$ python3 -q
>>> import numpy as np
>>> import numpy.linalg as la
>>> np.set_printoptions(precision=1, suppress=True, linewidth=120, floatmode="fixed")
>>> W0 = np.array([[2.0, -1.0, -6.0, 1.0],
...     [2.0, -4.0, -12.0, 4.0],
...     [0.0, 0.0, -3.0, 0.0],
...     [2.0, -7.0, -18.0, 7.0]])
>>> # null space of dimension 1
>>> rk = la.matrix_rank(W0)
>>> rk
np.int64(3)
>>> null = la.svd(W0)[2][rk:].T
>>> [int(la.matrix_rank(W0[:, :j + 1])) for j in range(4)]
[1, 2, 3, 3]
>>> la.matrix_rank(W0.T @ W0), la.matrix_rank(W0 @ W0.T)
(np.int64(3), np.int64(3))
>>> np.round(W0 @ null, 1) + 0
array([[0.0],
       [0.0],
       [0.0],
       [0.0]])
>>> np.round(null @ null.T, 1) + 0
array([[0.0, 0.0, 0.0, 0.0],
       [0.0, 0.5, 0.0, 0.5],
       [0.0, 0.0, 0.0, 0.0],
       [0.0, 0.5, 0.0, 0.5]])
>>> round(float(np.abs(la.eigvals(W0)).max()), 1)
3.0
>>> la.matrix_power(W0, 3)
array([[   8.0,  -19.0,  -54.0,   19.0],
       [   8.0,  -46.0, -108.0,   46.0],
       [   0.0,    0.0,  -27.0,    0.0],
       [   8.0,  -73.0, -162.0,   73.0]])
>>> W0.inv()
Traceback (most recent call last):
  File "<python-input-14>", line 1, in <module>
    W0.inv()
    ^^^^^^
AttributeError: 'numpy.ndarray' object has no attribute 'inv'
>>> W0 @ W0
array([[  4.0,  -5.0,   0.0,   5.0],
       [  4.0, -14.0,   0.0,  14.0],
       [  0.0,   0.0,   9.0,   0.0],
       [  4.0, -23.0,   0.0,  23.0]])
>>> np.allclose(W0, W0.T)
False
>>> (W0 + W0.T) / 2
array([[ 2.0,  0.5, -3.0,  1.5],
       [ 0.5, -4.0, -6.0, -1.5],
       [-3.0, -6.0, -3.0, -9.0],
       [ 1.5, -1.5, -9.0,  7.0]])
>>> np.allclose(W0 @ W0.T, W0.T @ W0)
False
>>> arr = np.load("mat.npy")
>>> arr
array([[ 1.0,  0.0,  0.0,  0.0,  0.0,  0.0,  0.0,  0.0,  0.0,  0.0,  0.0],
       [ 0.0,  1.0,  0.0,  0.0,  0.0,  0.0,  0.0,  0.0,  0.0,  0.0,  0.0],
       [ 0.0,  0.0,  1.0,  0.0,  0.0,  0.0,  0.0,  0.0,  0.0,  0.0,  0.0],
       [ 0.0,  0.0,  0.0,  0.8,  0.0,  0.0,  0.0,  0.0,  0.0,  0.0,  0.6],
       [ 0.0,  0.0,  0.0,  0.0,  1.0,  0.0,  0.0,  0.0,  0.0,  0.0,  0.0],
       [ 0.0,  0.0,  0.0,  0.0,  0.0,  1.0,  0.0,  0.0,  0.0,  0.0,  0.0],
       [ 0.0,  0.0,  0.0,  0.0,  0.0,  0.0,  1.0,  0.0,  0.0,  0.0,  0.0],
       [ 0.0,  0.0,  0.0,  0.0,  0.0,  0.0,  0.0,  1.0,  0.0,  0.0,  0.0],
       [ 0.0,  0.0,  0.0,  0.0,  0.0,  0.0,  0.0,  0.0,  1.0,  0.0,  0.0],
       [ 0.0,  0.0,  0.0,  0.0,  0.0,  0.0,  0.0,  0.0,  0.0,  1.0,  0.0],
       [ 0.0,  0.0,  0.0, -0.6,  0.0,  0.0,  0.0,  0.0,  0.0,  0.0,  0.8]])
>>> # keeps lengths
>>> round(float(np.abs(la.eigvals(arr)).max()), 1)
1.0
>>> assert arr == arr.T
Traceback (most recent call last):
  File "<python-input-23>", line 1, in <module>
    assert arr == arr.T
           ^^^^^^^^^^^^
ValueError: The truth value of an array with more than one element is ambiguous. Use a.any() or a.all()
>>> rng = np.random.default_rng(20)
>>> z = rng.permutation(11)
>>> z
array([ 8,  7,  4,  0,  6,  9,  3,  2,  1,  5, 10])
>>> B = arr[z][:, z]
>>> B
array([[ 1.0,  0.0,  0.0,  0.0,  0.0,  0.0,  0.0,  0.0,  0.0,  0.0,  0.0],
       [ 0.0,  1.0,  0.0,  0.0,  0.0,  0.0,  0.0,  0.0,  0.0,  0.0,  0.0],
       [ 0.0,  0.0,  1.0,  0.0,  0.0,  0.0,  0.0,  0.0,  0.0,  0.0,  0.0],
       [ 0.0,  0.0,  0.0,  1.0,  0.0,  0.0,  0.0,  0.0,  0.0,  0.0,  0.0],
       [ 0.0,  0.0,  0.0,  0.0,  1.0,  0.0,  0.0,  0.0,  0.0,  0.0,  0.0],
       [ 0.0,  0.0,  0.0,  0.0,  0.0,  1.0,  0.0,  0.0,  0.0,  0.0,  0.0],
       [ 0.0,  0.0,  0.0,  0.0,  0.0,  0.0,  0.8,  0.0,  0.0,  0.0,  0.6],
       [ 0.0,  0.0,  0.0,  0.0,  0.0,  0.0,  0.0,  1.0,  0.0,  0.0,  0.0],
       [ 0.0,  0.0,  0.0,  0.0,  0.0,  0.0,  0.0,  0.0,  1.0,  0.0,  0.0],
       [ 0.0,  0.0,  0.0,  0.0,  0.0,  0.0,  0.0,  0.0,  0.0,  1.0,  0.0],
       [ 0.0,  0.0,  0.0,  0.0,  0.0,  0.0, -0.6,  0.0,  0.0,  0.0,  0.8]])
>>> np.sort(np.abs(la.eigvals(B)))
array([1.0, 1.0, 1.0, 1.0, 1.0, 1.0, 1.0, 1.0, 1.0, 1.0, 1.0])
>>> np.sort(la.eigvals(B).real)
array([0.8, 0.8, 1.0, 1.0, 1.0, 1.0, 1.0, 1.0, 1.0, 1.0, 1.0])
>>> np.flatnonzero(la.matrix_power((B != 0) + (B.T != 0) + np.eye(11), 11)[7])
array([7])
>>> (B != 0).astype(int)
array([[1, 0, 0, 0, 0, 0, 0, 0, 0, 0, 0],
       [0, 1, 0, 0, 0, 0, 0, 0, 0, 0, 0],
       [0, 0, 1, 0, 0, 0, 0, 0, 0, 0, 0],
       [0, 0, 0, 1, 0, 0, 0, 0, 0, 0, 0],
       [0, 0, 0, 0, 1, 0, 0, 0, 0, 0, 0],
       [0, 0, 0, 0, 0, 1, 0, 0, 0, 0, 0],
       [0, 0, 0, 0, 0, 0, 1, 0, 0, 0, 1],
       [0, 0, 0, 0, 0, 0, 0, 1, 0, 0, 0],
       [0, 0, 0, 0, 0, 0, 0, 0, 1, 0, 0],
       [0, 0, 0, 0, 0, 0, 0, 0, 0, 1, 0],
       [0, 0, 0, 0, 0, 0, 1, 0, 0, 0, 1]])
>>> round(la.det(B), 1)
np.float64(1.0)
>>> B @ B
array([[ 1.0,  0.0,  0.0,  0.0,  0.0,  0.0,  0.0,  0.0,  0.0,  0.0,  0.0],
       [ 0.0,  1.0,  0.0,  0.0,  0.0,  0.0,  0.0,  0.0,  0.0,  0.0,  0.0],
       [ 0.0,  0.0,  1.0,  0.0,  0.0,  0.0,  0.0,  0.0,  0.0,  0.0,  0.0],
       [ 0.0,  0.0,  0.0,  1.0,  0.0,  0.0,  0.0,  0.0,  0.0,  0.0,  0.0],
       [ 0.0,  0.0,  0.0,  0.0,  1.0,  0.0,  0.0,  0.0,  0.0,  0.0,  0.0],
       [ 0.0,  0.0,  0.0,  0.0,  0.0,  1.0,  0.0,  0.0,  0.0,  0.0,  0.0],
       [ 0.0,  0.0,  0.0,  0.0,  0.0,  0.0,  0.3,  0.0,  0.0,  0.0,  1.0],
       [ 0.0,  0.0,  0.0,  0.0,  0.0,  0.0,  0.0,  1.0,  0.0,  0.0,  0.0],
       [ 0.0,  0.0,  0.0,  0.0,  0.0,  0.0,  0.0,  0.0,  1.0,  0.0,  0.0],
       [ 0.0,  0.0,  0.0,  0.0,  0.0,  0.0,  0.0,  0.0,  0.0,  1.0,  0.0],
       [ 0.0,  0.0,  0.0,  0.0,  0.0,  0.0, -1.0,  0.0,  0.0,  0.0,  0.3]])
>>> (la.matrix_power((B != 0) + (B.T != 0) + np.eye(11), 11) > 0).astype(int)
array([[1, 0, 0, 0, 0, 0, 0, 0, 0, 0, 0],
       [0, 1, 0, 0, 0, 0, 0, 0, 0, 0, 0],
       [0, 0, 1, 0, 0, 0, 0, 0, 0, 0, 0],
       [0, 0, 0, 1, 0, 0, 0, 0, 0, 0, 0],
       [0, 0, 0, 0, 1, 0, 0, 0, 0, 0, 0],
       [0, 0, 0, 0, 0, 1, 0, 0, 0, 0, 0],
       [0, 0, 0, 0, 0, 0, 1, 0, 0, 0, 1],
       [0, 0, 0, 0, 0, 0, 0, 1, 0, 0, 0],
       [0, 0, 0, 0, 0, 0, 0, 0, 1, 0, 0],
       [0, 0, 0, 0, 0, 0, 0, 0, 0, 1, 0],
       [0, 0, 0, 0, 0, 0, 1, 0, 0, 0, 1]])
